$ python3 -q
>>> import numpy as np
>>> import numpy.linalg as la
>>> np.set_printoptions(precision=1, suppress=True, linewidth=160, legacy="1.25")
>>> mat = np.load("arr.npy")
>>> mat.round(1) + 0
array([[ 0. ,  0. ,  0. ,  0. ,  0. ,  0. ,  0. ,  0. , -0.1],
       [ 0. ,  0.1,  0. , -0.1,  0. , -0.1,  0. , -0.1, -0.2],
       [ 0. ,  0. ,  0. ,  0. ,  0. ,  0. ,  0. ,  0. ,  0.1],
       [ 0. , -0.1,  0. ,  0.1,  0. ,  0.1,  0. ,  0.1,  0.2],
       [ 0. ,  0. ,  0. ,  0. ,  0. ,  0. ,  0. ,  0. , -0.1],
       [ 0. , -0.1,  0. ,  0.1,  0. ,  0.1,  0. ,  0.1,  0.2],
       [ 0. ,  0. ,  0. ,  0. ,  0. ,  0. ,  0. ,  0. , -0.1],
       [ 0. , -0.1,  0. ,  0.1,  0. ,  0.1,  0. ,  0.1,  0.2],
       [-0.1, -0.2,  0.1,  0.2, -0.1,  0.2, -0.1,  0.2,  0.4]])
>>> # columns 0 and 4 are equal
>>> left, sig, Vh = la.svd(mat)
>>> vecs = Vh[:(sig > 1e-8).sum()]
>>> rng = np.random.default_rng(40)
>>> vec = mat[7] + 4 * mat[4] + rng.integers(2) * np.eye(9)[3]
>>> vec.round(1) + 0
array([ 0. ,  0. ,  0. ,  1. ,  0. ,  0. ,  0. ,  0. , -0.1])
>>> round(la.norm(vec - vecs.T @ vecs @ vec), 1)
0.9
>>> print(np.round(vecs.T @ vecs, 1) + 0)
[[ 0.   0.   0.   0.   0.   0.   0.   0.  -0.1]
 [ 0.   0.1  0.  -0.1  0.  -0.1  0.  -0.1 -0.2]
 [ 0.   0.   0.   0.   0.   0.   0.   0.   0.1]
 [ 0.  -0.1  0.   0.1  0.   0.1  0.   0.1  0.2]
 [ 0.   0.   0.   0.   0.   0.   0.   0.  -0.1]
 [ 0.  -0.1  0.   0.1  0.   0.1  0.   0.1  0.2]
 [ 0.   0.   0.   0.   0.   0.   0.   0.  -0.1]
 [ 0.  -0.1  0.   0.1  0.   0.1  0.   0.1  0.2]
 [-0.1 -0.2  0.1  0.2 -0.1  0.2 -0.1  0.2  0.4]]
>>> np.allclose(vecs.T @ vecs @ vec, vec)
False
>>> M2 = mat + rng.integers(-2, 3, (9, 1)) @ rng.integers(-2, 3, (1, 9))
>>> M2.round(1) + 0
array([[-2. ,  2. ,  1. ,  0. , -2. , -1. ,  1. ,  1. ,  0.9],
       [ 4. , -3.9, -2. , -0.1,  4. ,  1.9, -2. , -2.1, -2.2],
       [-2. ,  2. ,  1. ,  0. , -2. , -1. ,  1. ,  1. ,  1.1],
       [ 0. , -0.1,  0. ,  0.1,  0. ,  0.1,  0. ,  0.1,  0.2],
       [-4. ,  4. ,  2. ,  0. , -4. , -2. ,  2. ,  2. ,  1.9],
       [ 4. , -4.1, -2. ,  0.1,  4. ,  2.1, -2. , -1.9, -1.8],
       [ 4. , -4. , -2. ,  0. ,  4. ,  2. , -2. , -2. , -2.1],
       [ 0. , -0.1,  0. ,  0.1,  0. ,  0.1,  0. ,  0.1,  0.2],
       [-2.1,  1.8,  1.1,  0.2, -2.1, -0.8,  0.9,  1.2,  1.4]])
>>> M2 - mat
array([[-2.,  2.,  1.,  0., -2., -1.,  1.,  1.,  1.],
       [ 4., -4., -2.,  0.,  4.,  2., -2., -2., -2.],
       [-2.,  2.,  1.,  0., -2., -1.,  1.,  1.,  1.],
       [ 0.,  0.,  0.,  0.,  0.,  0.,  0.,  0.,  0.],
       [-4.,  4.,  2.,  0., -4., -2.,  2.,  2.,  2.],
       [ 4., -4., -2.,  0.,  4.,  2., -2., -2., -2.],
       [ 4., -4., -2.,  0.,  4.,  2., -2., -2., -2.],
       [ 0.,  0.,  0.,  0.,  0.,  0.,  0.,  0.,  0.],
       [-2.,  2.,  1.,  0., -2., -1.,  1.,  1.,  1.]])
>>> print(np.round(la.svd(M2 - mat, compute_uv=False), 1) + 0)
[18.  0.  0.  0.  0.  0.  0.  0.  0.]
>>> data = np.loadtxt("sample2.csv", delimiter=",")
>>> data
array([[-2.,  2.,  0.,  0.,  0.,  0.,  3.,  3.,  0.,  0.],
       [ 3.,  0.,  0.,  0.,  0.,  0.,  2., -2.,  0., -2.],
       [ 0.,  0., -3., -3.,  2., -1.,  0.,  0.,  0.,  0.],
       [ 0.,  0.,  1., -2., -1., -1.,  0.,  0., -3.,  0.],
       [ 0.,  0.,  2.,  2.,  3., -3.,  0.,  0.,  3.,  0.],
       [ 0.,  0.,  3., -1., -1., -1.,  0.,  0.,  0.,  0.],
       [ 1., -3.,  0.,  0.,  0.,  0.,  1.,  2.,  0.,  0.],
       [ 3.,  1.,  0.,  0.,  0.,  0., -1., -3.,  0.,  0.],
       [ 0.,  0., -2.,  0.,  3., -2.,  0.,  0., -1.,  0.],
       [-3.,  3.,  0.,  0.,  0.,  0., -3.,  1.,  0., -3.]])
>>> # splits into 2 blocks
>>> M2 = data[0, 0] * data[1:] - np.outer(data[1:, 0], data[0])
>>> M2
array([[  0.,  -6.,  -0.,  -0.,  -0.,  -0., -13.,  -5.,  -0.,   4.],
       [  0.,  -0.,   6.,   6.,  -4.,   2.,  -0.,  -0.,  -0.,  -0.],
       [  0.,  -0.,  -2.,   4.,   2.,   2.,  -0.,  -0.,   6.,  -0.],
       [  0.,  -0.,  -4.,  -4.,  -6.,   6.,  -0.,  -0.,  -6.,  -0.],
       [  0.,  -0.,  -6.,   2.,   2.,   2.,  -0.,  -0.,  -0.,  -0.],
       [  0.,   4.,  -0.,  -0.,  -0.,  -0.,  -5.,  -7.,  -0.,  -0.],
       [  0.,  -8.,  -0.,  -0.,  -0.,  -0.,  -7.,  -3.,  -0.,  -0.],
       [  0.,  -0.,   4.,  -0.,  -6.,   4.,  -0.,  -0.,   2.,  -0.],
       [  0.,   0.,   0.,   0.,   0.,   0.,  15.,   7.,   0.,   6.]])
>>> np.flatnonzero(~M2.round(6).any(axis=1))
array([], dtype=int64)
